>>> import numpy as np
>>> np.set_printoptions(precision=2, suppress=True, linewidth=140, legacy="1.25")
>>> rd = lambda a: np.round(a, 2) + 0
>>> K = np.load("block13.npy")
>>> K
array([[ 0,  4,  0, -5],
       [-1, -3,  4, -2],
       [ 2,  2,  1, -2],
       [ 4,  3,  3,  5]])
>>> rng = np.random.default_rng(17417)
>>> labels = rng.permutation(4)
>>> labels
array([0, 1, 3, 2])
>>> out = K[labels][:, labels]
>>> np.allclose(out, K)
False
>>> np.trace(out)
3
>>> rd(np.sort(np.abs(np.linalg.eigvals(out))))
array([2.77, 2.77, 6.48, 6.48])
>>> gram = K.T @ K
>>> np.diag(gram)
array([21, 38, 26, 58])
>>> (K @ K.T).shape
(4, 4)
>>> rd(np.linalg.svd(K, compute_uv=False) ** 2)
array([67.97, 47.39, 26.41,  1.23])
>>> x = np.array([0, 2, -2, 1])
>>> a = np.maximum(K @ x, 0)
>>> a
array([3, 0, 0, 5])
>>> K.T @ a
array([20, 27, 15, 10])
>>> np.maximum(K @ (3 * x), 0)
array([ 9,  0,  0, 15])
>>> rd(np.tanh(K @ x))
array([ 1., -1.,  0.,  1.])
>>> np.flatnonzero(a > 1e-9)
array([0, 3])
>>> K * (a > 1e-9)[:, None]
array([[ 0,  4,  0, -5],
       [ 0,  0,  0,  0],
       [ 0,  0,  0,  0],
       [ 4,  3,  3,  5]])
>>> q, R = np.linalg.qr(K)
>>> rd(q.T @ q)
array([[1., 0., 0., 0.],
       [0., 1., 0., 0.],
       [0., 0., 1., 0.],
       [0., 0., 0., 1.]])
>>> q.shape, R.shape
((4, 4), (4, 4))
>>> K @ K
array([[-24, -27,   1, -33],
       [  3,   7, -14,  -7],
       [ -8,  -2,   3, -26],
       [ 23,  28,  30,  -7]])
>>> np.allclose(K, K.T)
False
>>> np.trace(K)
3
>>> rd(np.sort(np.abs(np.linalg.eigvals(K))))
array([2.77, 2.77, 6.48, 6.48])
>>> np.linalg.matrix_power(K, 4)
array([[ -272,  -467,  -633,  1186],
       [ -100,  -200,  -347,   265],
       [ -436,  -532,  -751,   382],
       [ -869,  -681,  -489, -1686]])
>>> out = np.array([[0, -1, 0], [1, 1, 0], [0, 1, 1]])
>>> data = np.triu(out, 1)
>>> data
array([[ 0, -1,  0],
       [ 0,  0,  0],
       [ 0,  0,  0]])
>>> t3 = np.stack([data, 4 * data, data[::-1]])
>>> np.linalg.matrix_rank(t3.reshape(3, -1))
2
>>> (t3 @ data.T).shape
(3, 3, 3)
>>> rd(np.linalg.norm(t3, axis=(1, 2)))
array([1., 4., 1.])
>>> np.linalg.matrix_rank(t3)
array([1, 1, 1])
>>> rd(np.linalg.eigvals(data))
array([0., 0., 0.])
>>> rd(np.linalg.det(data.T))
0.0
>>> np.poly(data)
array([1., 0., 0., 0.])
>>> out = K / np.linalg.norm(K, axis=1, keepdims=True)
>>> gram = out @ out.T
>>> np.argwhere(np.triu(np.abs(gram) > 0.95, 1))
array([], shape=(0, 2), dtype=int64)
>>> rd(gram)
array([[ 1.  , -0.06,  0.78, -0.26],
       [-0.06,  1.  ,  0.  , -0.26],
       [ 0.78,  0.  ,  1.  ,  0.25],
       [-0.26, -0.26,  0.25,  1.  ]])
>>> rd(gram[1])
array([-0.06,  1.  ,  0.  , -0.26])
>>> np.abs(np.diag(np.linalg.qr(data)[1])) > 1e-9
array([False, False, False])
>>> np.linalg.lstsq(data[:-1].T, data[-1])[2]
1
>>> np.unique(data.round(6), axis=0).shape
(2, 3)
>>> mat = np.array([[7, 5, -6, 0],
...     [6, 4, -7, -1],
...     [11, 9, -2, 4],
...     [-3, -5, -16, -10],
...     [0, -2, -13, -7],
...     [5, 3, -8, -2]])
>>> # rows and columns are dependent
>>> u = np.array([5, 2, 0])
>>> np.array([np.convolve(row, u, "same") for row in mat])
array([[ 39, -20, -12,   0],
       [ 32, -27, -19,  -2],
       [ 67,   8,  16,   8],
       [-31, -90, -82, -20],
       [-10, -69, -61, -14],
       [ 25, -34, -26,  -4]])
>>> W0 = np.load("dump.npy")
>>> W0
array([[ 0,  0,  0,  0],
       [ 0, 25, 40, 10],
       [ 0, 40, 64, 16],
       [ 0, 10, 16,  4]])
>>> # splits into 2 blocks
>>> rd(np.trace(np.linalg.pinv(W0) @ W0))
1.0
>>> np.linalg.lstsq(W0[:-1].T, W0[-1])[2]
1
>>> w, evecs = np.linalg.eigh(W0)
>>> x = np.array([3, 5, 5, -2])
>>> rd(evecs * np.maximum(w, 0) @ evecs.T)
array([[ 0.,  0.,  0.,  0.],
       [ 0., 25., 40., 10.],
       [ 0., 40., 64., 16.],
       [ 0., 10., 16.,  4.]])
>>> (np.sign(evecs[:, -1].round(6)) == np.sign(evecs[0, -1].round(6))).astype(int)
array([1, 0, 0, 0])
>>> u = np.array([-5, -9, 2])
>>> np.cross(W0[0, :3], W0[3, :3])
array([0, 0, 0])
>>> np.polyval(u, W0[0])
array([2, 2, 2, 2])
>>> np.argsort(-np.linalg.norm(W0, axis=0).round(6), kind="stable")[:3]
array([2, 1, 3])
>>> rd(np.linalg.norm(W0, 2) / np.linalg.norm(W0))
1.0
>>> [round(float(x), 2) for x in np.linalg.svd(W0, compute_uv=False)[:3]]
[93.0, 0.0, 0.0]
>>> feats = np.load("out12.npy")
>>> feats
array([[ 0.7 ,  0.85, -0.75,  0.73],
       [ 0.33,  0.38, -0.41,  0.42],
       [ 0.3 ,  0.39, -0.45,  0.4 ],
       [ 0.94,  0.96, -0.99,  1.03],
       [ 1.59,  1.5 , -1.65,  1.62],
       [ 0.52,  0.53, -0.5 ,  0.6 ],
       [-1.85, -1.75,  1.77, -1.78],
       [ 1.18,  1.21, -1.2 ,  1.17],
       [-1.64, -1.68,  1.54, -1.59],
       [-0.57, -0.7 ,  0.62, -0.62],
       [-0.76, -0.85,  0.88, -0.8 ],
       [ 0.86,  0.88, -0.81,  0.83],
       [ 0.18,  0.24, -0.24,  0.14],
       [ 0.01, -0.01,  0.05,  0.03],
       [-0.2 , -0.21,  0.22, -0.2 ],
       [-0.44, -0.36,  0.46, -0.36],
       [-0.26, -0.2 ,  0.21, -0.2 ],
       [ 1.17,  1.22, -1.2 ,  1.2 ],
       [ 1.03,  0.92, -0.93,  1.01],
       [-0.23, -0.24,  0.33, -0.23],
       [ 0.65,  0.5 , -0.58,  0.66],
       [-1.01, -0.9 ,  0.96, -1.06],
       [ 0.39,  0.41, -0.31,  0.43],
       [ 1.79,  1.8 , -1.89,  1.81]])
>>> dist = np.linalg.norm(feats[:, None] - feats[None], axis=-1)
>>> dist.mean(axis=1).argmax()
6
>>> np.linalg.matrix_rank(dist ** 2)
6
>>> (dist + 1e9 * np.eye(24)).round(6).argmin(axis=1)
array([11,  2,  1, 18, 23, 20,  8, 17,  6, 10, 21,  0,  2, 14, 16, 19, 14,  7,  3, 14,  5, 10,  1,  4])
>>> np.flatnonzero(dist[9] < dist.mean() / 2)
array([ 9, 10, 14, 15, 16, 19, 21])
>>> dist[9].round(6).argsort(kind="stable")[:4]
array([ 9, 10, 15, 21])
>>> out = np.array([[3, -8, 1], [-1, -3, 2], [6, 9, -8], [-7, 1, -4]])
>>> np.vstack([feats, out.T]).shape
(27, 4)
>>> rd(np.einsum("ij->j", feats))
array([ 4.68,  4.89, -4.87,  5.24])
>>> np.linalg.matrix_rank(feats @ out)
3
>>> cen = (feats - feats.mean(axis=0)) / feats.std(axis=0)
>>> np.argwhere(np.abs(cen) > 2)
array([[6, 0],
       [6, 1],
       [6, 2],
       [6, 3],
       [8, 1]])
>>> coef = np.linalg.lstsq(np.delete(cen, 2, axis=1), cen[:, 2])[0]
>>> rd(coef)
array([-0.08, -0.42, -0.5 ])
>>> labels = feats[:, 0] > np.median(feats[:, 0])
>>> u = feats[labels].mean(axis=0) - feats[~labels].mean(axis=0)
>>> ((feats - feats.mean(axis=0)) @ u > 0).astype(int)
array([1, 1, 1, 1, 1, 1, 0, 1, 0, 0, 0, 1, 0, 0, 0, 0, 0, 1, 1, 0, 1, 0, 1, 1])
>>> rd(u)
array([ 1.47,  1.45, -1.46,  1.48])
>>> rd((((feats - feats.mean(axis=0)) @ u > 0) == labels).mean())
0.96
>>> out = feats / np.sqrt((feats ** 2).mean(axis=1, keepdims=True))
>>> np.linalg.matrix_rank(out) == np.linalg.matrix_rank(feats)
True
>>> np.linalg.matrix_rank(feats - feats.mean(axis=1, keepdims=True))
3
>>> rd(out[21])
array([-1.03, -0.91,  0.98, -1.08])
>>> X = np.load("a.npy")
>>> rd(X)
array([[0.27, 0.35, 0.27, 0.04],
       [0.35, 0.45, 0.35, 0.05],
       [0.27, 0.35, 0.27, 0.04],
       [0.04, 0.05, 0.04, 0.01]])
>>> # rows 0 and 2 are equal
>>> [round(float(x), 2) for x in np.linalg.svd(X, compute_uv=False)[:3]]
[1.0, 0.0, 0.0]
>>> rd(np.linalg.norm(X, 2) / np.linalg.norm(X))
1.0
